% ipython --no-banner

In [1]: import numpy as np

In [2]: import numpy.linalg as la

In [3]: np.set_printoptions(precision=2, suppress=True, linewidth=100, sign=" ")

In [4]: W0 = np.load("case15.npy")

In [5]: W0
Out[5]: 
array([[-3.74, -6.48,  1.26],
       [-1.95, -2.89,  3.05],
       [-2.22, -3.44,  2.78],
       [-2.05, -3.09,  2.95],
       [-2.36, -3.72,  2.64],
       [-0.29,  0.43,  4.71],
       [-0.94, -0.89,  4.06],
       [-3.09, -5.18,  1.91],
       [-3.54, -6.09,  1.46],
       [-1.14, -1.28,  3.86],
       [-1.44, -1.87,  3.56],
       [-1.34, -1.69,  3.66],
       [-2.04, -3.07,  2.96],
       [-2.28, -3.56,  2.72],
       [-1.14, -1.28,  3.86],
       [-2.29, -3.58,  2.71],
       [-1.25, -1.49,  3.75],
       [-1.14, -1.28,  3.86],
       [-0.97, -0.95,  4.03],
       [-2.19, -3.38,  2.81],
       [-2.5 , -3.99,  2.5 ],
       [-1.71, -2.42,  3.29],
       [-1.39, -1.78,  3.61]])

In [6]: Xc = W0 - W0.mean(axis=0)

In [7]: V = la.svd(Xc)[2][:2]

In [8]: A2 = Xc - Xc @ V.T @ V

In [9]: np.round((Xc @ V.T).std(axis=0), 2) + 0
Out[9]: array([ 2.04,  0.  ])

In [10]: round(la.norm(A2) / la.norm(Xc), 2)
Out[10]: np.float64(0.0)

In [11]: np.round(np.cov(Xc @ V.T, rowvar=False), 2) + 0
Out[11]: 
array([[ 4.34,  0.  ],
       [ 0.  ,  0.  ]])

In [12]: cent = W0[[6, 20]].astype(float)

In [13]: for _ in range(3):
    ...:     labels = la.norm(W0[:, None] - cent, axis=-1).argmin(axis=1)
    ...:     cent = np.array([W0[labels == j].mean(axis=0) for j in range(2)])
    ...: 

In [14]: labels
Out[14]: array([ 1,  1,  1,  1,  1,  0,  0,  1,  1,  0,  0,  0,  1,  1,  0,  1,  0,  0,  0,  1,  1,  0,  0])

In [15]: np.abs(cent[1] - cent[0]).argmax()
Out[15]: np.int64(1)

In [16]: cent[1] - cent[0]
Out[16]: array([-1.36, -2.72, -1.36])

In [17]: U, sig, Vt = la.svd(W0)

In [18]: V = Vt[:(sig > 1e-8).sum()]

In [19]: rng = np.random.default_rng(60)

In [20]: vec = W0[1] + 2 * W0[15] + rng.integers(2) * np.eye(3)[1]

In [21]: vec
Out[21]: array([ -6.52, -10.04,   8.48])

In [22]: np.diag(V.T @ V)
Out[22]: array([ 0.24,  0.77,  0.99])

In [23]: round(float(la.norm(vec - V.T @ V @ vec)), 2)
Out[23]: 0.0

In [24]: U, sig, Vt = la.svd(W0)

In [25]: np.argmax(sig[:-1] / (sig[1:] + 1e-6)) + 1
Out[25]: np.int64(2)

In [26]: A2 = U[:, :2] @ np.diag(sig[:2]) @ Vt[:2]

In [27]: la.matrix_rank(A2)
Out[27]: np.int64(2)

In [28]: A2
Out[28]: 
array([[-3.74, -6.48,  1.26],
       [-1.95, -2.89,  3.05],
       [-2.22, -3.44,  2.78],
       [-2.05, -3.09,  2.95],
       [-2.36, -3.72,  2.64],
       [-0.29,  0.43,  4.71],
       [-0.94, -0.89,  4.06],
       [-3.09, -5.18,  1.91],
       [-3.54, -6.09,  1.46],
       [-1.14, -1.28,  3.86],
       [-1.44, -1.87,  3.56],
       [-1.34, -1.69,  3.66],
       [-2.04, -3.07,  2.96],
       [-2.28, -3.56,  2.72],
       [-1.14, -1.28,  3.86],
       [-2.29, -3.58,  2.71],
       [-1.25, -1.49,  3.75],
       [-1.14, -1.28,  3.86],
       [-0.97, -0.95,  4.03],
       [-2.19, -3.38,  2.81],
       [-2.5 , -3.99,  2.5 ],
       [-1.71, -2.42,  3.29],
       [-1.39, -1.78,  3.61]])

In [29]: vec = np.array([2, 2, 3])

In [30]: h1 = np.maximum(W0 @ vec, 0)

In [31]: h1
Out[31]: 
array([  0.  ,   0.  ,   0.  ,   0.  ,   0.  ,  14.42,   8.51,   0.  ,   0.  ,   6.74,   4.06,
         4.91,   0.  ,   0.  ,   6.73,   0.  ,   5.79,   6.74,   8.23,   0.  ,   0.  ,   1.62,
         4.47])

In [32]: np.tanh(W0 @ vec)
Out[32]: 
array([-1.  , -0.47, -0.99, -0.89, -1.  ,  1.  ,  1.  , -1.  , -1.  ,  1.  ,  1.  ,  1.  , -0.87,
       -1.  ,  1.  , -1.  ,  1.  ,  1.  ,  1.  , -0.99, -1.  ,  0.92,  1.  ])

In [33]: u = np.array([8, -3, 0, -9]) + 0.5

In [34]: K = np.eye(4) - 2 * np.outer(u, u) / (u @ u)

In [35]: K
Out[35]: 
array([[ 0.04,  0.28, -0.06,  0.96],
       [ 0.28,  0.92,  0.02, -0.28],
       [-0.06,  0.02,  1.  ,  0.06],
       [ 0.96, -0.28,  0.06,  0.04]])

In [36]: u = np.array([-2, -3])

In [37]: np.round(np.correlate(K[3], K[2], "full"), 2) + 0
Out[37]: array([ 0.05,  0.94, -0.26,  0.  ,  0.06,  0.  ,  0.  ])

In [38]: A2 = la.inv(K)

In [39]: round(float(la.cond(K)), 2)
Out[39]: 1.0

In [40]: A2
Out[40]: 
array([[ 0.04,  0.28, -0.06,  0.96],
       [ 0.28,  0.92,  0.02, -0.28],
       [-0.06,  0.02,  1.  ,  0.06],
       [ 0.96, -0.28,  0.06,  0.04]])

In [41]: (np.abs(A2) > 1e-9).astype(int)
Out[41]: 
array([[ 1,  1,  1,  1],
       [ 1,  1,  1,  1],
       [ 1,  1,  1,  1],
       [ 1,  1,  1,  1]])

In [42]: la.inv(A2)
Out[42]: 
array([[ 0.04,  0.28, -0.06,  0.96],
       [ 0.28,  0.92,  0.02, -0.28],
       [-0.06,  0.02,  1.  ,  0.06],
       [ 0.96, -0.28,  0.06,  0.04]])

In [43]: np.allclose(A2, K.T)
Out[43]: True

In [44]: round(float(la.det(K) * la.det(A2)), 2)
Out[44]: 1.0

In [45]: la.det(K) * A2
Out[45]: 
array([[-0.04, -0.28,  0.06, -0.96],
       [-0.28, -0.92, -0.02,  0.28],
       [ 0.06, -0.02, -1.  , -0.06],
       [-0.96,  0.28, -0.06, -0.04]])

In [46]: np.round(K @ A2, 2) + 0
Out[46]: 
array([[ 1.,  0.,  0.,  0.],
       [ 0.,  1.,  0.,  0.],
       [ 0.,  0.,  1.,  0.],
       [ 0.,  0.,  0.,  1.]])

In [47]: u, g = K[0], K[3]

In [48]: u @ u
Out[48]: np.float64(1.0)

In [49]: np.round(u @ g, 2)
Out[49]: np.float64(-0.0)

In [50]: p = (u @ g) / (u @ u) * u

In [51]: p.round(2) + 0
Out[51]: array([ 0.,  0.,  0.,  0.])

In [52]: g - p
Out[52]: array([ 0.96, -0.28,  0.06,  0.04])
